>>> import numpy as np
>>> from numpy import linalg as LA
>>> np.set_printoptions(precision=2, suppress=True, linewidth=200)
>>> K = np.loadtxt("w.csv", delimiter=",")
>>> K
array([[  4.,   5.,   6.,   7.,   8.,   9.,  10.,  11.,  12.,  13.,  14.,  15.],
       [ 16.,  17.,  18.,  19.,  20.,  21.,  22.,  23.,  24.,  25.,  26.,  27.],
       [ 28.,  29.,  30.,  31.,  32.,  33.,  34.,  35.,  36.,  37.,  38.,  39.],
       [ 40.,  41.,  42.,  43.,  44.,  45.,  46.,  47.,  48.,  49.,  50.,  51.],
       [ 52.,  53.,  54.,  55.,  56.,  57.,  58.,  59.,  60.,  61.,  62.,  63.],
       [ 64.,  65.,  66.,  67.,  68.,  69.,  70.,  71.,  72.,  73.,  74.,  75.],
       [ 76.,  77.,  78.,  79.,  80.,  81.,  82.,  83.,  84.,  85.,  86.,  87.],
       [ 88.,  89.,  90.,  91.,  92.,  93.,  94.,  95.,  96.,  97.,  98.,  99.],
       [100., 101., 102., 103., 104., 105., 106., 107., 108., 109., 110., 111.],
       [112., 113., 114., 115., 116., 117., 118., 119., 120., 121., 122., 123.],
       [124., 125., 126., 127., 128., 129., 130., 131., 132., 133., 134., 135.],
       [136., 137., 138., 139., 140., 141., 142., 143., 144., 145., 146., 147.]])
>>> # rows and columns are dependent
>>> round(float(LA.norm(K, 2) / LA.norm(K)), 2)
1.0
>>> LA.matrix_rank(K, rtol=0.1)
np.int64(1)
>>> np.argsort(-LA.norm(K, axis=0).round(6), kind="stable")[:3]
array([11, 10,  9])
>>> t = np.radians(36)
>>> Rm = np.eye(12)
>>> Rm[3, 3] = Rm[0, 0] = np.cos(t)
>>> Rm[3, 0], Rm[0, 3] = -np.sin(t), np.sin(t)
>>> Rm
array([[ 0.81,  0.  ,  0.  ,  0.59,  0.  ,  0.  ,  0.  ,  0.  ,  0.  ,  0.  ,  0.  ,  0.  ],
       [ 0.  ,  1.  ,  0.  ,  0.  ,  0.  ,  0.  ,  0.  ,  0.  ,  0.  ,  0.  ,  0.  ,  0.  ],
       [ 0.  ,  0.  ,  1.  ,  0.  ,  0.  ,  0.  ,  0.  ,  0.  ,  0.  ,  0.  ,  0.  ,  0.  ],
       [-0.59,  0.  ,  0.  ,  0.81,  0.  ,  0.  ,  0.  ,  0.  ,  0.  ,  0.  ,  0.  ,  0.  ],
       [ 0.  ,  0.  ,  0.  ,  0.  ,  1.  ,  0.  ,  0.  ,  0.  ,  0.  ,  0.  ,  0.  ,  0.  ],
       [ 0.  ,  0.  ,  0.  ,  0.  ,  0.  ,  1.  ,  0.  ,  0.  ,  0.  ,  0.  ,  0.  ,  0.  ],
       [ 0.  ,  0.  ,  0.  ,  0.  ,  0.  ,  0.  ,  1.  ,  0.  ,  0.  ,  0.  ,  0.  ,  0.  ],
       [ 0.  ,  0.  ,  0.  ,  0.  ,  0.  ,  0.  ,  0.  ,  1.  ,  0.  ,  0.  ,  0.  ,  0.  ],
       [ 0.  ,  0.  ,  0.  ,  0.  ,  0.  ,  0.  ,  0.  ,  0.  ,  1.  ,  0.  ,  0.  ,  0.  ],
       [ 0.  ,  0.  ,  0.  ,  0.  ,  0.  ,  0.  ,  0.  ,  0.  ,  0.  ,  1.  ,  0.  ,  0.  ],
       [ 0.  ,  0.  ,  0.  ,  0.  ,  0.  ,  0.  ,  0.  ,  0.  ,  0.  ,  0.  ,  1.  ,  0.  ],
       [ 0.  ,  0.  ,  0.  ,  0.  ,  0.  ,  0.  ,  0.  ,  0.  ,  0.  ,  0.  ,  0.  ,  1.  ]])
>>> M2 = K @ Rm.T
>>> np.abs(M2 - K).max(axis=0)
array([ 55.73,   0.  ,   0.  , 106.49,   0.  ,   0.  ,   0.  ,   0.  ,   0.  ,   0.  ,   0.  ,   0.  ])
>>> np.allclose(LA.norm(K, axis=1), LA.norm(M2, axis=1))
True
>>> print(np.round(LA.svd(K, compute_uv=False), 2) + 0, np.round(LA.svd(M2, compute_uv=False), 2) + 0)
[1034.05   19.91    0.      0.      0.      0.      0.      0.      0.      0.      0.      0.  ] [1034.05   19.91    0.      0.      0.      0.      0.      0.      0.      0.      0.      0.  ]
>>> F = np.load("block5.npy")
>>> print(F)
[[0 0 0 0 1 1 1 0 0 0 0]
 [0 0 1 1 0 0 0 1 1 1 1]
 [0 1 0 1 0 0 0 0 1 1 1]
 [0 1 1 0 0 0 0 1 1 1 1]
 [1 0 0 0 0 1 1 0 0 0 0]
 [1 0 0 0 1 0 1 0 0 0 0]
 [1 0 0 0 1 1 0 0 0 0 0]
 [0 1 0 1 0 0 0 0 1 1 1]
 [0 1 1 1 0 0 0 1 0 0 1]
 [0 1 1 1 0 0 0 1 0 0 0]
 [0 1 1 1 0 0 0 1 1 0 0]]
>>> # columns 2 and 7 are equal
>>> LA.matrix_rank(F)
np.int64(10)
>>> np.round(LA.norm(F), 2)
np.float64(6.93)
>>> F - F[0]
array([[ 0,  0,  0,  0,  0,  0,  0,  0,  0,  0,  0],
       [ 0,  0,  1,  1, -1, -1, -1,  1,  1,  1,  1],
       [ 0,  1,  0,  1, -1, -1, -1,  0,  1,  1,  1],
       [ 0,  1,  1,  0, -1, -1, -1,  1,  1,  1,  1],
       [ 1,  0,  0,  0, -1,  0,  0,  0,  0,  0,  0],
       [ 1,  0,  0,  0,  0, -1,  0,  0,  0,  0,  0],
       [ 1,  0,  0,  0,  0,  0, -1,  0,  0,  0,  0],
       [ 0,  1,  0,  1, -1, -1, -1,  0,  1,  1,  1],
       [ 0,  1,  1,  1, -1, -1, -1,  1,  0,  0,  1],
       [ 0,  1,  1,  1, -1, -1, -1,  1,  0,  0,  0],
       [ 0,  1,  1,  1, -1, -1, -1,  1,  1,  0,  0]])
>>> np.round(LA.svd(F, compute_uv=False), 2) + 0
array([5.21, 3.  , 2.19, 1.39, 1.  , 1.  , 1.  , 1.  , 1.  , 0.38, 0.  ])
>>> W0 = np.load("case13.npy")
>>> W0
array([[ 0.,  3., -2.,  0.,  0.],
       [-2.,  4.,  0.,  0.,  0.],
       [-5., -3., -1.,  0.,  0.],
       [ 0.,  0.,  0., -4.,  0.],
       [ 0.,  0.,  0., -8., -3.]])
>>> print(np.flatnonzero(LA.matrix_power((W0 != 0) + (W0.T != 0) + np.eye(5), 5)[4]))
[3 4]
>>> W0 @ W0
array([[  4.,  18.,   2.,   0.,   0.],
       [ -8.,  10.,   4.,   0.,   0.],
       [ 11., -24.,  11.,   0.,   0.],
       [  0.,   0.,   0.,  16.,   0.],
       [  0.,   0.,   0.,  56.,   9.]])
>>> E = np.loadtxt("a.csv", delimiter=",")
>>> E
array([[0., 1., 0., 0., 0., 0., 0., 0., 0., 1., 0., 0., 0.],
       [1., 0., 0., 0., 0., 0., 0., 0., 0., 1., 0., 0., 0.],
       [0., 0., 0., 0., 1., 0., 0., 0., 0., 0., 0., 0., 1.],
       [0., 0., 0., 0., 0., 1., 1., 0., 1., 0., 1., 1., 0.],
       [0., 0., 1., 0., 0., 0., 0., 0., 0., 0., 0., 0., 1.],
       [0., 0., 0., 1., 0., 0., 0., 0., 1., 0., 1., 1., 0.],
       [0., 0., 0., 1., 0., 0., 0., 0., 0., 0., 1., 1., 0.],
       [0., 0., 0., 0., 0., 0., 0., 0., 0., 1., 0., 0., 0.],
       [0., 0., 0., 1., 0., 1., 0., 0., 0., 0., 1., 1., 0.],
       [1., 1., 0., 0., 0., 0., 0., 1., 0., 0., 0., 0., 0.],
       [0., 0., 0., 1., 0., 1., 1., 0., 1., 0., 0., 1., 0.],
       [0., 0., 0., 1., 0., 1., 1., 0., 1., 0., 1., 0., 0.],
       [0., 0., 1., 0., 1., 0., 0., 0., 0., 0., 0., 0., 0.]])
>>> # symmetric
>>> np.sort(LA.eigvals(E).real)
array([-1.8 , -1.48, -1.  , -1.  , -1.  , -1.  , -1.  , -1.  ,  0.31,  0.38,  2.  ,  2.17,  4.43])
>>> np.round(LA.det(E), 2)
np.float64(6.0)
>>> evals, vecs = LA.eigh(E)
>>> x0 = np.array([-3, 8, 1, 4, 5, 4, 9, -1, -2, 9, -8, -5, -8])
>>> (np.sign(vecs[:, -1].round(6)) == np.sign(vecs[0, -1].round(6))).astype(int)
array([1, 1, 1, 0, 1, 0, 0, 1, 0, 1, 0, 0, 1])
>>> np.round(LA.eigvalsh(E[1:, 1:]), 2) + 0
array([-1.8 , -1.41, -1.  , -1.  , -1.  , -1.  , -1.  ,  0.  ,  0.38,  1.41,  2.  ,  4.43])
>>> np.abs(E).sum(axis=1).max(), np.round(np.abs(evals).max(), 2)
(np.float64(5.0), np.float64(4.43))
>>> np.round(x0 @ E @ x0 / (x0 @ x0), 2), round(evals[0], 2), round(evals[-1], 2)
(np.float64(-0.67), np.float64(-1.8), np.float64(4.43))
>>> x0 @ E @ x0
np.float64(-300.0)
>>> x0 = np.array([2, 0, 0, 2, 2, 1, 0, 2, 1, 0, 1, 0, 1])
>>> y = E @ x0
>>> beta, lr = np.zeros(13), 1 / LA.norm(E, 2) ** 2
>>> for i in range(30):
...     beta -= lr * E.T @ (E @ beta - y)
...     if i % 10 == 0: print(i, round(LA.norm(E @ beta - y), 2))
... 
0 4.99
10 1.6
20 0.9
>>> np.round(LA.cond(E), 2)
np.float64(14.23)
>>> print(beta)
[ 2.06  0.48  0.21  1.84  1.79  0.77  0.38  1.35  0.77 -0.16  1.05  0.25  1.  ]
>>> m1 = np.loadtxt("x.csv", delimiter=",")
>>> m1
array([[ 0.,  0.,  0.,  0.,  0.,  0.,  0.,  0.,  0.,  0.,  0.],
       [-2., -1.,  0.,  0.,  0.,  0.,  0.,  0.,  0.,  0.,  0.],
       [ 2.,  2.,  1.,  0.,  0.,  0.,  0.,  0.,  0.,  0.,  0.],
       [ 2.,  2., -2.,  1.,  0.,  0.,  0.,  0.,  0.,  0.,  0.],
       [ 1.,  0.,  0.,  1.,  1.,  0.,  0.,  0.,  0.,  0.,  0.],
       [ 1., -1.,  0., -1., -1.,  0.,  0.,  0.,  0.,  0.,  0.],
       [ 1.,  2., -1., -1.,  2.,  0.,  0.,  0.,  0.,  0.,  0.],
       [ 0.,  0., -1., -1.,  2.,  0.,  2.,  2.,  0.,  0.,  0.],
       [-1.,  2.,  1.,  0.,  0.,  1., -2., -2.,  2.,  0.,  0.],
       [-1., -1.,  2., -2.,  2., -1.,  1., -1.,  0.,  1.,  0.],
       [ 0., -1., -1.,  2., -1., -1., -1., -1., -2., -1.,  1.]])
>>> np.abs(np.diag(LA.qr(m1)[1])) > 1e-9
array([ True,  True,  True,  True,  True,  True,  True,  True, False,  True, False])
>>> np.allclose(m1[:-1].T @ LA.lstsq(m1[:-1].T, m1[-1])[0], m1[-1])
False
>>> round(float(np.trace(LA.pinv(m1) @ m1)), 2)
9.0
>>> np.round(m1 @ LA.pinv(m1) @ m1, 2) + 0
array([[ 0.,  0.,  0.,  0.,  0.,  0.,  0.,  0.,  0.,  0.,  0.],
       [-2., -1.,  0.,  0.,  0.,  0.,  0.,  0.,  0.,  0.,  0.],
       [ 2.,  2.,  1.,  0.,  0.,  0.,  0.,  0.,  0.,  0.,  0.],
       [ 2.,  2., -2.,  1.,  0.,  0.,  0.,  0.,  0.,  0.,  0.],
       [ 1.,  0.,  0.,  1.,  1.,  0.,  0.,  0.,  0.,  0.,  0.],
       [ 1., -1.,  0., -1., -1.,  0.,  0.,  0.,  0.,  0.,  0.],
       [ 1.,  2., -1., -1.,  2.,  0.,  0.,  0.,  0.,  0.,  0.],
       [ 0.,  0., -1., -1.,  2.,  0.,  2.,  2.,  0.,  0.,  0.],
       [-1.,  2.,  1.,  0.,  0.,  1., -2., -2.,  2.,  0.,  0.],
       [-1., -1.,  2., -2.,  2., -1.,  1., -1.,  0.,  1.,  0.],
       [ 0., -1., -1.,  2., -1., -1., -1., -1., -2., -1.,  1.]])
>>> print(np.unique(m1.round(6), axis=0).shape)
(11, 11)
>>> LA.matrix_rank(m1, rtol=0.1)
np.int64(8)
>>> np.argsort(-LA.norm(m1, axis=0).round(6), kind="stable")[:3]
array([1, 0, 4])
>>> [round(float(x), 2) for x in LA.svd(m1, compute_uv=False)[:3]]
[5.79, 5.52, 5.08]
>>> M = np.load("sample1.npy")
>>> M
array([[ 3, -2,  2,  0,  0,  1, -3],
       [-3,  1, -3,  2,  3,  0, -2],
       [-2,  0, -2,  2, -1,  1, -3],
       [ 2, -3,  1,  3, -1, -3,  0],
       [ 0, -3,  1,  0,  1,  0, -1],
       [-3,  1, -3,  2,  3,  0, -2],
       [ 2, -3,  1,  1, -3,  0, -1]])
>>> # row 5 repeats row 1
>>> M2 = W0 / np.sqrt((W0 ** 2).mean(axis=1, keepdims=True))
>>> W0 - W0.mean(axis=1, keepdims=True)
array([[-0.2,  2.8, -2.2, -0.2, -0.2],
       [-2.4,  3.6, -0.4, -0.4, -0.4],
       [-3.2, -1.2,  0.8,  1.8,  1.8],
       [ 0.8,  0.8,  0.8, -3.2,  0.8],
       [ 2.2,  2.2,  2.2, -5.8, -0.8]])
>>> LA.norm(M2, axis=1)
array([2.24, 2.24, 2.24, 2.24, 2.24])
>>> rng = np.random.default_rng(552)
>>> labels = rng.permutation(7)
>>> print(labels)
[5 3 0 2 1 6 4]
>>> M2 = M[labels][:, labels]
>>> print(np.trace(M2))
5
>>> np.round(np.sort(np.abs(LA.eigvals(M2))), 2) + 0
array([0.  , 1.24, 2.51, 2.51, 3.01, 4.74, 4.74])
>>> M2
array([[ 0,  2, -3, -3,  1, -2,  3],
       [-3,  3,  2,  1, -3,  0, -1],
       [ 1,  0,  3,  2, -2, -3,  0],
       [ 1,  2, -2, -2,  0, -3, -1],
       [ 0,  2, -3, -3,  1, -2,  3],
       [ 0,  1,  2,  1, -3, -1, -3],
       [ 0,  0,  0,  1, -3, -1,  1]])
>>> def softmax(z):
...     e = np.exp(z - z.max(axis=-1, keepdims=True))
...     return e / e.sum(axis=-1, keepdims=True)
... 
>>> np.round(softmax(10 * M[2]), 2) + 0
array([0., 0., 0., 1., 0., 0., 0.])
>>> S = M @ M.T / np.sqrt(7)
>>> softmax(S)[2] @ M
array([-2.3 ,  0.3 , -2.3 ,  2.  ,  0.22,  0.69, -2.69])
>>> data = np.load("layer16.npy")
>>> data
array([[ 1.3, -0.1,  1.3,  1.2,  0. , -0.9, -1.1,  0.6, -0.6, -0.3, -0.3],
       [ 0.8, -0.8,  0. ,  0.2, -1. ,  0.6,  1. , -0.2, -0.8, -2.1, -0.6],
       [-1.4,  1.4, -2.4,  0. , -0.6,  0. ,  0.9,  0.9, -0.6,  0.4,  0.2],
       [-0.3,  0.5, -1. ,  0.5,  2.5,  0.3, -0.9,  0.4,  1.9, -0.5, -1.6],
       [-0.3, -0.7,  0.9, -0.4, -0.1, -0.4,  1.9,  0.3,  0.2,  0.4,  0.3],
       [ 1.4,  0.8, -0.2,  0.7, -0.6,  0.4,  1.2, -1.4,  0.2, -1.7,  0. ],
       [-0.1,  1.5,  0.6, -2.3, -0.6, -0.7,  0.5,  0.7,  1. ,  0.4,  0.4],
       [-1. ,  0.2, -2. ,  0.6,  0.7, -0.3, -2.3, -0.1,  0.7, -0.8,  2.4],
       [ 0. ,  0.2,  1.2,  2.2, -1.2,  1.3,  0.3,  0.5, -0.9,  0. , -0.4],
       [-1.1,  0.8,  0.7,  1.2,  2. ,  0.2,  1.3,  0.7, -0.2,  1.8,  0.4],
       [-6.3,  1.2, -0.9,  0.3, -5.1,  1.2, -2.4, -1.2,  0.9,  0.6, -3.3],
       [ 0.2, -0.6,  1.2,  0.8, -0.7,  0.7,  0.3, -1. , -1.8,  1.3,  0.6],
       [ 0.5,  1.9,  1.2, -0.8,  0.6, -0.9, -0.2,  0. ,  1.1, -1.1,  0.4],
       [ 0. ,  0.5, -0.1,  0.6,  0.8, -0.4, -0.2,  0.5, -1.1,  0.1,  0.7],
       [ 0.6,  0. , -0.1, -0.6, -1.7, -1.5,  0.1, -0.9, -0.9,  1.3, -0.8],
       [-0.2,  1. , -0.8,  0.2,  0.6,  0.3, -0.8,  0. ,  0. ,  0.4,  1.7],
       [ 1. , -0.9,  1.7,  2. ,  2.4,  0.4, -1.1,  0.9,  0.1,  1. , -1.5],
       [ 0. ,  0.1, -0.3, -0.2, -0.9,  0.2,  0.2, -0.6,  0.1, -0.4, -0.1],
       [-0.1,  0.1,  0.4, -1. , -0.5,  1.4, -1.9, -0.2, -0.7, -0.3,  0. ],
       [-1.2, -0.1,  0.5,  0.4,  0.1,  0. ,  0.1, -0.5, -1.2,  1.6, -0.8],
       [ 1. , -0.3, -1.5, -0.6,  0.5,  0.6,  0.4, -0.1, -0.4,  0.9,  0.6],
       [-0.3, -0.2, -0.5,  0.8,  0.4, -0.2, -1.5,  1.4,  1.1, -1.1,  0.2],
       [ 0.6, -0.3,  0. , -0.4,  0.8, -0.6, -0.3,  2.3,  0.9,  0. ,  0.8],
       [-1. ,  0.5,  1.2,  0.3,  1.4, -0.1,  0.8,  0.4,  1.3,  1.4, -0.6],
       [-0.1,  1.7, -0.6, -1.1,  0.3, -0.9, -1.8, -1.6, -0.5,  0.6,  1.1],
       [-0.6, -0.9, -0.3,  1.7,  0.1, -0.8,  2. , -0.6, -0.8,  0.1,  1.4],
       [ 0.3,  0.4, -0.2, -0.3, -0.1,  2.3,  1.5,  1.5,  0.2, -0.4,  1.8],
       [ 0.3, -0.4,  0.5, -1.1, -0.9, -0.7,  0.6,  1.5,  0.1, -1. , -0.7]])
>>> proj = data @ LA.solve(data.T @ data, data.T)
>>> LA.matrix_rank(np.eye(28) - proj)
np.int64(17)
>>> np.round(proj @ data[:, 4], 2) + 0
array([ 0. , -1. , -0.6,  2.5, -0.1, -0.6, -0.6,  0.7, -1.2,  2. , -5.1, -0.7,  0.6,  0.8, -1.7,  0.6,  2.4, -0.9, -0.5,  0.1,  0.5,  0.4,  0.8,  1.4,  0.3,  0.1, -0.1, -0.9])
>>> np.round(np.trace(proj), 2)
np.float64(11.0)
>>> np.allclose(proj @ proj, proj)
True
